$ python -q
>>> import numpy as np
>>> import numpy.linalg as la
>>> np.set_printoptions(precision=3, suppress=True, linewidth=160, sign=" ")
>>> mat = np.array([[-2.0, 1.0, -2.0, 1.0, -2.0, 3.0, 0.0],
...     [0.0, 3.0, -1.0, 2.0, -3.0, -3.0, 2.0],
...     [-2.0, 0.0, -2.0, 1.0, 1.0, -2.0, 3.0],
...     [0.0, 0.0, 0.0, 3.0, 0.0, 3.0, 2.0],
...     [0.0, 0.0, 0.0, 1.0, 0.0, 3.0, 0.0],
...     [0.0, 0.0, 0.0, 3.0, 3.0, 1.0, 1.0],
...     [0.0, 0.0, 0.0, 1.0, 1.0, 2.0, 0.0]])
>>> la.norm(mat, axis=1)
array([ 4.796,  6.   ,  4.796,  4.69 ,  3.162,  4.472,  2.449])
>>> la.norm(mat, axis=0)
array([ 2.828,  3.162,  3.   ,  5.099,  4.899,  6.708,  4.243])
>>> round(float(la.norm(mat[2] - mat[3])), 3)
6.245
>>> mat[2] @ mat[3]
np.float64(3.0)
>>> round(float(la.norm(mat, 1)), 3), round(float(la.norm(mat, np.inf)), 3)
(17.0, 14.0)
>>> vec = np.array([-5, -2, 4, 5, -5, -1, 5])
>>> h1 = np.maximum(mat @ vec, 0)
>>> mat.T @ h1
array([-62.,  96., -90., 167., -77., -10., 161.])
>>> np.flatnonzero(h1 > 1e-9)
array([ 0,  1,  2,  3,  4,  5])
>>> np.tanh(mat @ vec)
array([ 1.   ,  1.   ,  1.   ,  1.   ,  0.964,  0.999, -0.964])
>>> mat * (h1 > 1e-9)[:, None]
array([[-2.,  1., -2.,  1., -2.,  3.,  0.],
       [ 0.,  3., -1.,  2., -3., -3.,  2.],
       [-2.,  0., -2.,  1.,  1., -2.,  3.],
       [ 0.,  0.,  0.,  3.,  0.,  3.,  2.],
       [ 0.,  0.,  0.,  1.,  0.,  3.,  0.],
       [ 0.,  0.,  0.,  3.,  3.,  1.,  1.],
       [ 0.,  0.,  0.,  0.,  0.,  0.,  0.]])
>>> W0 = np.loadtxt("dump.csv", delimiter=",")
>>> W0
array([[-5., -3.,  0., -5., -2.],
       [-2., -5., -3.,  0., -5.],
       [-5., -2., -5., -3.,  0.],
       [ 0., -5., -2., -5., -3.],
       [-3.,  0., -5., -2., -5.]])
>>> W0 @ np.ones(5)
array([-15., -15., -15., -15., -15.])
>>> rng = np.random.default_rng(226703)
>>> idx = rng.permutation(5)
>>> idx
array([ 3,  0,  2,  4,  1])
>>> M2 = W0[idx][:, idx]
>>> np.allclose(M2, W0)
False
>>> np.sort(np.abs(la.eigvals(M2)))
array([  3.194,   3.194,   5.899,   5.899,  15.   ])
>>> np.trace(M2)
np.float64(-25.0)
>>> np.round(la.eigvals(W0).sum().real, 3)
np.float64(-25.0)
>>> np.kron(np.eye(2, dtype=int), W0)
array([[-5., -3.,  0., -5., -2., -0., -0.,  0., -0., -0.],
       [-2., -5., -3.,  0., -5., -0., -0., -0.,  0., -0.],
       [-5., -2., -5., -3.,  0., -0., -0., -0., -0.,  0.],
       [ 0., -5., -2., -5., -3.,  0., -0., -0., -0., -0.],
       [-3.,  0., -5., -2., -5., -0.,  0., -0., -0., -0.],
       [-0., -0.,  0., -0., -0., -5., -3.,  0., -5., -2.],
       [-0., -0., -0.,  0., -0., -2., -5., -3.,  0., -5.],
       [-0., -0., -0., -0.,  0., -5., -2., -5., -3.,  0.],
       [ 0., -0., -0., -0., -0.,  0., -5., -2., -5., -3.],
       [-0.,  0., -0., -0., -0., -3.,  0., -5., -2., -5.]])
>>> W0 @ W0
array([[ 37.,  55.,  29.,  54.,  50.],
       [ 50.,  37.,  55.,  29.,  54.],
       [ 54.,  50.,  37.,  55.,  29.],
       [ 29.,  54.,  50.,  37.,  55.],
       [ 55.,  29.,  54.,  50.,  37.]])
>>> np.allclose(W0, W0.T)
False
>>> (W0 - W0.T) / 2
array([[ 0. , -0.5,  2.5, -2.5,  0.5],
       [ 0.5,  0. , -0.5,  2.5, -2.5],
       [-2.5,  0.5,  0. , -0.5,  2.5],
       [ 2.5, -2.5,  0.5,  0. , -0.5],
       [-0.5,  2.5, -2.5,  0.5,  0. ]])
>>> la.matrix_power(W0, 2)
array([[ 37.,  55.,  29.,  54.,  50.],
       [ 50.,  37.,  55.,  29.,  54.],
       [ 54.,  50.,  37.,  55.,  29.],
       [ 29.,  54.,  50.,  37.,  55.],
       [ 55.,  29.,  54.,  50.,  37.]])
>>> np.trace(W0)
np.float64(-25.0)
>>> f = np.array([1, 1, 2, 2, 1, 1, 0, 1, 2, 2])
>>> E = 3 * np.eye(10) + np.outer(f, f)
>>> E
array([[ 4.,  1.,  2.,  2.,  1.,  1.,  0.,  1.,  2.,  2.],
       [ 1.,  4.,  2.,  2.,  1.,  1.,  0.,  1.,  2.,  2.],
       [ 2.,  2.,  7.,  4.,  2.,  2.,  0.,  2.,  4.,  4.],
       [ 2.,  2.,  4.,  7.,  2.,  2.,  0.,  2.,  4.,  4.],
       [ 1.,  1.,  2.,  2.,  4.,  1.,  0.,  1.,  2.,  2.],
       [ 1.,  1.,  2.,  2.,  1.,  4.,  0.,  1.,  2.,  2.],
       [ 0.,  0.,  0.,  0.,  0.,  0.,  3.,  0.,  0.,  0.],
       [ 1.,  1.,  2.,  2.,  1.,  1.,  0.,  4.,  2.,  2.],
       [ 2.,  2.,  4.,  4.,  2.,  2.,  0.,  2.,  7.,  4.],
       [ 2.,  2.,  4.,  4.,  2.,  2.,  0.,  2.,  4.,  7.]])
>>> # symmetric, so the eigenvalues are real
>>> vec = np.ones(10)
>>> for _ in range(5):
...     vec = E @ vec
...     vec /= la.norm(vec)
...     print(round(vec @ E @ vec, 3))
... 
23.921
23.999
24.0
24.0
24.0
>>> vec.round(3) + 0
array([ 0.218,  0.218,  0.436,  0.436,  0.218,  0.218,  0.   ,  0.218,  0.436,  0.436])
>>> t = np.radians(135)
>>> r_ = np.eye(10)
>>> r_[3, 3] = r_[0, 0] = np.cos(t)
>>> r_[3, 0], r_[0, 3] = -np.sin(t), np.sin(t)
>>> r_
array([[-0.707,  0.   ,  0.   ,  0.707,  0.   ,  0.   ,  0.   ,  0.   ,  0.   ,  0.   ],
       [ 0.   ,  1.   ,  0.   ,  0.   ,  0.   ,  0.   ,  0.   ,  0.   ,  0.   ,  0.   ],
       [ 0.   ,  0.   ,  1.   ,  0.   ,  0.   ,  0.   ,  0.   ,  0.   ,  0.   ,  0.   ],
       [-0.707,  0.   ,  0.   , -0.707,  0.   ,  0.   ,  0.   ,  0.   ,  0.   ,  0.   ],
       [ 0.   ,  0.   ,  0.   ,  0.   ,  1.   ,  0.   ,  0.   ,  0.   ,  0.   ,  0.   ],
       [ 0.   ,  0.   ,  0.   ,  0.   ,  0.   ,  1.   ,  0.   ,  0.   ,  0.   ,  0.   ],
       [ 0.   ,  0.   ,  0.   ,  0.   ,  0.   ,  0.   ,  1.   ,  0.   ,  0.   ,  0.   ],
       [ 0.   ,  0.   ,  0.   ,  0.   ,  0.   ,  0.   ,  0.   ,  1.   ,  0.   ,  0.   ],
       [ 0.   ,  0.   ,  0.   ,  0.   ,  0.   ,  0.   ,  0.   ,  0.   ,  1.   ,  0.   ],
       [ 0.   ,  0.   ,  0.   ,  0.   ,  0.   ,  0.   ,  0.   ,  0.   ,  0.   ,  1.   ]])
>>> M2 = E @ r_.T
>>> np.abs(M2 - E).max(axis=0)
array([  5.414,   0.   ,   0.   ,  13.364,   0.   ,   0.   ,   0.   ,   0.   ,   0.   ,   0.   ])
>>> np.allclose(la.norm(E, axis=1), la.norm(M2, axis=1))
True
